$ python3 -q
>>> import numpy as np
>>> np.set_printoptions(precision=2, suppress=True, linewidth=200)
>>> def rd(a):
...     return np.round(a, 2) + 0
... 
>>> data = np.array([[0, 0, 0, 3, 0],
...     [0, 0, -3, 0, 0],
...     [0, 0, 0, 0, 3],
...     [-3, 0, 0, 0, 0],
...     [0, -3, 0, 0, 0]])
>>> rng = np.random.default_rng(343124)
>>> lab = rng.permutation(5)
>>> out = data[:, lab] * rng.choice([-1, 1], 5)
>>> print(out)
[[ 0  0  3  0  0]
 [ 0  0  0 -3  0]
 [-3  0  0  0  0]
 [ 0  0  0  0 -3]
 [ 0 -3  0  0  0]]
>>> U, _, VT = np.linalg.svd(data.T @ out)
>>> print(lab)
[4 1 3 2 0]
>>> print(rd(np.linalg.lstsq(data, out)[0]))
[[ 0.  0.  0.  0.  1.]
 [ 0.  1.  0.  0.  0.]
 [ 0.  0.  0.  1.  0.]
 [ 0.  0.  1.  0.  0.]
 [-1.  0.  0.  0.  0.]]
>>> print(rd(np.abs(np.linalg.eigvals(data)).max()))
3.0
>>> print((data + data.T) / 2)
[[ 0.   0.   0.   0.   0. ]
 [ 0.   0.  -1.5  0.  -1.5]
 [ 0.  -1.5  0.   0.   1.5]
 [ 0.   0.   0.   0.   0. ]
 [ 0.  -1.5  1.5  0.   0. ]]
>>> print(np.allclose(data, data.T))
False
>>> print(rd(np.sort(np.abs(np.linalg.eigvals(data)))))
[3. 3. 3. 3. 3.]
>>> print(np.linalg.matrix_power(data, 2))
[[-9  0  0  0  0]
 [ 0  0  0  0 -9]
 [ 0 -9  0  0  0]
 [ 0  0  0 -9  0]
 [ 0  0  9  0  0]]
>>> print(np.trace(data))
0
>>> q, r_ = np.linalg.qr(data)
>>> print(r_)
[[-3.  0.  0.  0.  0.]
 [ 0. -3.  0.  0.  0.]
 [ 0.  0. -3.  0.  0.]
 [ 0.  0.  0.  3.  0.]
 [ 0.  0.  0.  0.  3.]]
>>> print(q.shape, r_.shape)
(5, 5) (5, 5)
>>> print(q)
[[ 0.  0.  0.  1.  0.]
 [-0.  0.  1.  0.  0.]
 [-0. -0.  0.  0.  1.]
 [ 1. -0.  0.  0.  0.]
 [-0.  1.  0. -0.  0.]]
>>> print(q.T @ q)
[[1. 0. 0. 0. 0.]
 [0. 1. 0. 0. 0.]
 [0. 0. 1. 0. 0.]
 [0. 0. 0. 1. 0.]
 [0. 0. 0. 0. 1.]]
>>> out = np.linalg.inv(data)
>>> print(rd(np.linalg.inv(out)))
[[ 0.  0.  0.  3.  0.]
 [ 0.  0. -3.  0.  0.]
 [ 0.  0.  0.  0.  3.]
 [-3.  0.  0.  0.  0.]
 [ 0. -3.  0.  0.  0.]]
>>> print(np.allclose(out, data.T))
False
>>> out = np.array([[0.5, -0.4],
...     [-1.3, -0.8],
...     [0.4, -0.4],
...     [-0.5, 1.6],
...     [-0.1, 0.1],
...     [-0.3, 0.4],
...     [0.0, 0.9],
...     [-0.6, 0.2],
...     [0.0, 0.3],
...     [-0.2, 1.0]])
>>> Z = np.array([[0.1, 0.3, 0.4, 0.4, 0.5, -0.9, -0.2, -0.3, -1.4, -1.0, 0.2],
...     [1.0, -0.8, 1.0, 0.5, -2.0, 0.6, -0.3, 0.0, 0.4, 0.7, -1.3]])
>>> J = out @ Z
>>> print(rd(J))
[[-0.35  0.47 -0.2   0.    1.05 -0.69  0.02 -0.15 -0.86 -0.78  0.62]
 [-0.93  0.25 -1.32 -0.92  0.95  0.69  0.5   0.39  1.5   0.74  0.78]
 [-0.36  0.44 -0.24 -0.04  1.   -0.6   0.04 -0.12 -0.72 -0.68  0.6 ]
 [ 1.55 -1.43  1.4   0.6  -3.45  1.41 -0.38  0.15  1.34  1.62 -2.18]
 [ 0.09 -0.11  0.06  0.01 -0.25  0.15 -0.01  0.03  0.18  0.17 -0.15]
 [ 0.37 -0.41  0.28  0.08 -0.95  0.51 -0.06  0.09  0.58  0.58 -0.58]
 [ 0.9  -0.72  0.9   0.45 -1.8   0.54 -0.27  0.    0.36  0.63 -1.17]
 [ 0.14 -0.34 -0.04 -0.14 -0.7   0.66  0.06  0.18  0.92  0.74 -0.38]
 [ 0.3  -0.24  0.3   0.15 -0.6   0.18 -0.09  0.    0.12  0.21 -0.39]
 [ 0.98 -0.86  0.92  0.42 -2.1   0.78 -0.26  0.06  0.68  0.9  -1.34]]
>>> print(np.unique(J.round(6), axis=0).shape)
(10, 11)
>>> print(rd(J @ np.linalg.pinv(J) @ J))
[[-0.35  0.47 -0.2   0.    1.05 -0.69  0.02 -0.15 -0.86 -0.78  0.62]
 [-0.93  0.25 -1.32 -0.92  0.95  0.69  0.5   0.39  1.5   0.74  0.78]
 [-0.36  0.44 -0.24 -0.04  1.   -0.6   0.04 -0.12 -0.72 -0.68  0.6 ]
 [ 1.55 -1.43  1.4   0.6  -3.45  1.41 -0.38  0.15  1.34  1.62 -2.18]
 [ 0.09 -0.11  0.06  0.01 -0.25  0.15 -0.01  0.03  0.18  0.17 -0.15]
 [ 0.37 -0.41  0.28  0.08 -0.95  0.51 -0.06  0.09  0.58  0.58 -0.58]
 [ 0.9  -0.72  0.9   0.45 -1.8   0.54 -0.27  0.    0.36  0.63 -1.17]
 [ 0.14 -0.34 -0.04 -0.14 -0.7   0.66  0.06  0.18  0.92  0.74 -0.38]
 [ 0.3  -0.24  0.3   0.15 -0.6   0.18 -0.09  0.    0.12  0.21 -0.39]
 [ 0.98 -0.86  0.92  0.42 -2.1   0.78 -0.26  0.06  0.68  0.9  -1.34]]
>>> print(np.allclose(J[:-1].T @ np.linalg.lstsq(J[:-1].T, J[-1])[0], J[-1]))
True
>>> print(np.linalg.lstsq(J[:-1].T, J[-1])[2])
2
>>> f = np.array([-1, -1, 0])
>>> print(rd(np.polyval(f, J[9])))
[-1.94  0.12 -1.77 -0.6  -2.31 -1.39  0.19 -0.06 -1.14 -1.71 -0.46]
>>> print(rd(np.cross(J[9, :3], J[5, :3])))
[ 0.14  0.07 -0.08]
